$ python -q
>>> import numpy as np
>>> np.set_printoptions(precision=3, suppress=True, linewidth=100)
>>> def rd(a):
...     return np.round(a, 3) + 0
... 
>>> m1 = np.load("m.npy")
>>> m1
array([[-4,  3],
       [-3,  5],
       [-1, -2]])
>>> x0 = np.array([-1, 5])
>>> rhs = m1 @ x0
>>> rd(np.linalg.pinv(m1) @ m1)
array([[1., 0.],
       [0., 1.]])
>>> rng = np.random.default_rng(82)
>>> rhs = rhs + 0.3 * rng.normal(size=3)
>>> rd(rhs)
array([19.518, 28.308, -8.667])
>>> c, *_ = np.linalg.lstsq(m1, rhs)
>>> [round(float(np.linalg.norm(np.linalg.solve(m1.T @ m1 + lam * np.eye(2), m1.T @ rhs))), 2) for lam in (0, 1, 10, 100)]
[5.08, 4.9, 4.02, 1.69]
>>> rd(np.linalg.norm(rhs - m1 @ c))
np.float64(0.071)
>>> proj = m1 @ np.linalg.solve(m1.T @ m1, m1.T)
>>> rd(proj)
array([[ 0.667,  0.333,  0.333],
       [ 0.333,  0.667, -0.333],
       [ 0.333, -0.333,  0.667]])
>>> rd((np.eye(3) - proj) @ m1)
array([[0., 0.],
       [0., 0.],
       [0., 0.]])
>>> np.allclose(proj @ proj, proj)
True
>>> np.linalg.matrix_rank(np.eye(3) - proj)
np.int64(1)
>>> rd(np.linalg.eigvalsh(proj))
array([0., 1., 1.])
>>> x0 = np.array([-3, -2])
>>> rhs = m1 @ x0
>>> c, lr = np.zeros(2), 1 / np.linalg.norm(m1, 2) ** 2
>>> for i in range(200):
...     c -= lr * m1.T @ (m1 @ c - rhs)
...     if i % 50 == 0: print(i, round(np.linalg.norm(m1 @ c - rhs), 3))
... 
0 8.032
50 0.025
100 0.0
150 0.0
>>> rd(c)
array([-3., -2.])
>>> other = np.c_[m1[:, :1] @ np.array([[-3]]), np.array([2, 3, 1])]
>>> other
array([[12,  2],
       [ 9,  3],
       [ 3,  1]])
>>> np.linalg.matrix_rank(np.c_[m1, other])
np.int64(3)
>>> rd(np.linalg.norm(np.linalg.qr(m1)[0].T @ other, axis=0) ** 2 / ((other ** 2).sum(axis=0) + 1e-12))
array([1.   , 0.905])
>>> rd(np.linalg.norm(other - m1 @ np.linalg.lstsq(m1, other)[0], axis=0))
array([0.   , 1.155])
>>> np.linalg.matrix_rank(other)
np.int64(2)
>>> t3 = np.stack([m1, 3 * m1, m1[::-1]])
>>> rd(np.linalg.norm(t3, axis=(1, 2)))
array([ 8., 24.,  8.])
>>> (t3 @ m1.T).shape
(3, 3, 3)
>>> data = np.diag(20 * np.array([3, 2, -3, 0, -3])) + np.array([[8, -8, -6, 0, -4],
...     [3, -7, 4, -2, 6],
...     [5, 1, 7, 4, 9],
...     [-5, -6, 6, -8, -9],
...     [5, 6, -6, 1, 7]])
>>> data
array([[ 68,  -8,  -6,   0,  -4],
       [  3,  33,   4,  -2,   6],
       [  5,   1, -53,   4,   9],
       [ -5,  -6,   6,  -8,  -9],
       [  5,   6,  -6,   1, -53]])
>>> rd(np.linalg.eigvals(data).sum().real)
np.float64(-13.0)
>>> rd(np.linalg.eigvals(data))
array([ 66.709+0.j   ,  34.707+0.j   ,  -7.859+0.j   , -53.279+7.769j, -53.279-7.769j])
>>> np.einsum("ii->", data)
np.int64(-13)
>>> np.kron(np.eye(2, dtype=int), data)
array([[ 68,  -8,  -6,   0,  -4,   0,   0,   0,   0,   0],
       [  3,  33,   4,  -2,   6,   0,   0,   0,   0,   0],
       [  5,   1, -53,   4,   9,   0,   0,   0,   0,   0],
       [ -5,  -6,   6,  -8,  -9,   0,   0,   0,   0,   0],
       [  5,   6,  -6,   1, -53,   0,   0,   0,   0,   0],
       [  0,   0,   0,   0,   0,  68,  -8,  -6,   0,  -4],
       [  0,   0,   0,   0,   0,   3,  33,   4,  -2,   6],
       [  0,   0,   0,   0,   0,   5,   1, -53,   4,   9],
       [  0,   0,   0,   0,   0,  -5,  -6,   6,  -8,  -9],
       [  0,   0,   0,   0,   0,   5,   6,  -6,   1, -53]])
>>> u = np.array([3, 2, 1])
>>> np.correlate(data[0], data[2], "full")
array([  612,   200, -3690,   468,   614,   -62,   182,    -4,   -20])
>>> np.convolve(data[0], u)
array([204, 112,  34, -20, -18,  -8,  -4])
>>> M = np.load("run15.npy")
>>> M
array([[ 0., -5.,  2.],
       [-5.,  0.,  0.],
       [ 2.,  0.,  0.]])
>>> # symmetric, so the eigenvalues are real
>>> u, v = M[2], M[1]
>>> u @ u
np.float64(4.0)
>>> p = (u @ v) / (u @ u) * u
>>> np.linalg.matrix_rank(np.outer(u, v))
np.int64(1)
>>> p
array([-5., -0., -0.])
>>> (v - p) @ u
np.float64(0.0)
>>> v - p
array([0., 0., 0.])
>>> W0 = np.load("a.npy")
>>> W0
array([[ 0,  1, -2, -3, -3],
       [ 0,  0,  2,  3,  3],
       [ 0,  0,  0, -3, -2],
       [ 0,  0,  0,  0,  1],
       [ 0,  0,  0,  0,  0]])
>>> lab = rng.permutation(5)
>>> lab
array([2, 4, 3, 1, 0])
>>> other = W0[lab][:, lab]
>>> np.allclose(other, W0)
False
>>> other
array([[ 0, -2, -3,  0,  0],
       [ 0,  0,  0,  0,  0],
       [ 0,  1,  0,  0,  0],
       [ 2,  3,  3,  0,  0],
       [-2, -3, -3,  1,  0]])
>>> rd(np.linalg.det(other)), rd(np.linalg.det(W0[lab]))
(np.float64(0.0), np.float64(0.0))
>>> np.diag(other)
array([0, 0, 0, 0, 0])
>>> left, sig, VT = np.linalg.svd(W0)
>>> evecs = VT[:(sig > 1e-8).sum()]
>>> x0 = W0[3] + 4 * W0[1] + rng.integers(2) * np.eye(5)[3]
>>> x0
array([ 0.,  0.,  8., 13., 13.])
>>> np.allclose(evecs.T @ evecs @ x0, x0)
True
>>> rd(np.diag(evecs.T @ evecs))
array([0., 1., 1., 1., 1.])
>>> rd(np.linalg.det(W0.T))
np.float64(0.0)
>>> np.einsum("ii->", W0)
np.int64(0)
>>> rd(np.linalg.eigvals(W0))
array([0., 0., 0., 0., 0.])
>>> rd(np.linalg.eigvals(W0).sum().real)
np.float64(0.0)
>>> np.einsum("ij,ji->", W0, W0)
np.int64(0)
>>> A = np.load("case17.npy")
>>> A
array([[ 1., -4.,  1.,  2.],
       [ 0., -4.,  0.,  4.],
       [ 0., -6.,  0.,  6.],
       [ 0., -6.,  0.,  6.]])
>>> left, sig, VT = np.linalg.svd(A)
>>> evecs = VT[:(sig > 1e-8).sum()]
>>> x0 = A[0] + 3 * A[1] + rng.integers(2) * np.eye(4)[3]
>>> x0
array([  1., -16.,   1.,  15.])
>>> rd(evecs.T @ evecs)
array([[ 0.25, -0.25,  0.25, -0.25],
       [-0.25,  0.75, -0.25, -0.25],
       [ 0.25, -0.25,  0.25, -0.25],
       [-0.25, -0.25, -0.25,  0.75]])
>>> lab = rng.permutation(4)
>>> lab
array([3, 2, 0, 1])
>>> other = A[lab][:, lab]
>>> rd(np.linalg.det(other)), rd(np.linalg.det(A[lab]))
(np.float64(0.0), np.float64(0.0))
>>> np.trace(other)
np.float64(3.0)
>>> Q, _ = np.linalg.qr(np.array([[-0.6, 0.1, 0.4, -2.3],
...     [0.9, 1.2, -0.3, -1.1],
...     [-2.1, -0.6, -0.8, 0.7],
...     [0.9, -0.1, 0.3, -0.5]]))
>>> evecs, _ = np.linalg.qr(np.array([[0.4, 0.4, -1.6, -0.6, 0.4],
...     [0.5, 0.3, -0.2, -0.5, -0.2],
...     [-1.3, -1.7, -1.0, 1.1, -1.5],
...     [0.2, -1.5, 0.0, -0.3, 1.8],
...     [-1.2, -0.4, 0.2, -0.1, 0.1]]))
>>> sig = 3 * 0.9 ** np.arange(4)
>>> E = Q[:, :4] * sig @ evecs[:4]
>>> rd(E)
array([[ 1.756, -1.395, -0.015,  1.025, -0.15 ],
       [-0.122, -0.044, -0.312, -0.233, -2.664],
       [-0.133, -0.479,  2.763,  0.136,  0.007],
       [-0.798, -1.562, -0.725, -1.401,  0.383]])
>>> rd(E.mean(axis=0))
array([ 0.176, -0.87 ,  0.428, -0.118, -0.606])
>>> rd(E.sum(axis=0))
array([ 0.703, -3.48 ,  1.71 , -0.473, -2.423])
>>> E.shape
(4, 5)
>>> rd(E.sum(axis=1))
array([ 1.22 , -3.376,  2.294, -4.103])
>>> rd(np.abs(E).max())
np.float64(2.763)
>>> other = E + rng.integers(-2, 3, (4, 1)) @ rng.integers(-2, 3, (1, 5))
>>> rd(other)
array([[ 1.756, -1.395, -1.015,  2.025, -1.15 ],
       [-0.122, -0.044,  1.688, -2.233, -0.664],
       [-0.133, -0.479,  2.763,  0.136,  0.007],
       [-0.798, -1.562, -2.725,  0.599, -1.617]])
>>> rd(np.linalg.svd(other - E, compute_uv=False))
array([5.196, 0.   , 0.   , 0.   ])
>>> np.abs(other - E).sum(axis=1)
array([3., 6., 0., 6.])
>>> np.linalg.matrix_rank(other - E, tol=1e-8)
np.int64(1)
>>> other = np.array([[1, 1, 0, 0, 3], [3, 0, 0, 2, 0]])
>>> mat = other.T @ other
>>> mat
array([[10,  1,  0,  6,  3],
       [ 1,  1,  0,  0,  3],
       [ 0,  0,  0,  0,  0],
       [ 6,  0,  0,  4,  0],
       [ 3,  3,  0,  0,  9]])
>>> # splits into 2 blocks
>>> left, sig, VT = np.linalg.svd(mat)
>>> rd(sig)
array([15.162,  8.838,  0.   ,  0.   ,  0.   ])
>>> np.argmax(sig[:-1] / (sig[1:] + 1e-6)) + 1
np.int64(2)
>>> other = left[:, :2] @ np.diag(sig[:2]) @ VT[:2]
>>> np.linalg.matrix_rank(other)
np.int64(2)
>>> rd(np.abs(mat - other).max())
np.float64(0.0)
>>> rd(other)
array([[10.,  1.,  0.,  6.,  3.],
       [ 1.,  1.,  0.,  0.,  3.],
       [ 0.,  0.,  0.,  0.,  0.],
       [ 6.,  0.,  0.,  4.,  0.],
       [ 3.,  3.,  0.,  0.,  9.]])
>>> np.linalg.matrix_rank(mat, rtol=0.1)
np.int64(2)
>>> w, evecs = np.linalg.eigh(mat)
>>> w.sum(), np.trace(mat)
(np.float64(24.0), np.int64(24))
>>> rd(np.linalg.svd(mat, compute_uv=False))
array([15.162,  8.838,  0.   ,  0.   ,  0.   ])
>>> rd(np.linalg.eigvalsh(mat + 4 * np.eye(5)))
array([ 4.   ,  4.   ,  4.   , 12.838, 19.162])
>>> np.unique(w.round(6) + 0, return_counts=True)[1]
array([3, 1, 1])
>>> rd(evecs.T @ mat @ evecs)
array([[ 0.   ,  0.   ,  0.   ,  0.   ,  0.   ],
       [ 0.   ,  0.   ,  0.   ,  0.   ,  0.   ],
       [ 0.   ,  0.   ,  0.   ,  0.   ,  0.   ],
       [ 0.   ,  0.   ,  0.   ,  8.838,  0.   ],
       [ 0.   ,  0.   ,  0.   ,  0.   , 15.162]])
>>> left, sig, VT = np.linalg.svd(mat)
>>> evecs = VT[:(sig > 1e-8).sum()]
>>> x0 = mat[4] + 5 * mat[0] + rng.integers(2) * np.eye(5)[3]
>>> x0
array([53.,  8.,  0., 31., 24.])
>>> np.linalg.matrix_rank(np.vstack([mat, x0]))
np.int64(3)
>>> feats = np.loadtxt("dump.csv", delimiter=",")
>>> feats
array([[1.   , 0.2  , 0.04 , 0.008, 0.002],
       [0.2  , 1.   , 0.2  , 0.04 , 0.008],
       [0.04 , 0.2  , 1.   , 0.2  , 0.04 ],
       [0.008, 0.04 , 0.2  , 1.   , 0.2  ],
       [0.002, 0.008, 0.04 , 0.2  , 1.   ]])
>>> # symmetric
>>> w, evecs = np.linalg.eigh(feats)
>>> np.abs(evecs[:, -1]).round(6).argmax()
np.int64(2)
>>> np.unique(w.round(6) + 0, return_counts=True)[1]
array([1, 1, 1, 1, 1])
>>> rd(w)
array([0.696, 0.786, 0.948, 1.172, 1.399])
>>> (w > 1e-8).sum(), (w < -1e-8).sum()
(np.int64(5), np.int64(0))
>>> rd(evecs.T @ feats @ evecs)
array([[0.696, 0.   , 0.   , 0.   , 0.   ],
       [0.   , 0.786, 0.   , 0.   , 0.   ],
       [0.   , 0.   , 0.948, 0.   , 0.   ],
       [0.   , 0.   , 0.   , 1.172, 0.   ],
       [0.   , 0.   , 0.   , 0.   , 1.399]])
>>> t3 = np.stack([feats, 2 * feats, feats[::-1]])
>>> t3.shape
(3, 5, 5)
>>> np.linalg.matrix_rank(t3)
array([5, 5, 5])
>>> np.linalg.matrix_rank(t3.reshape(3, -1))
np.int64(2)
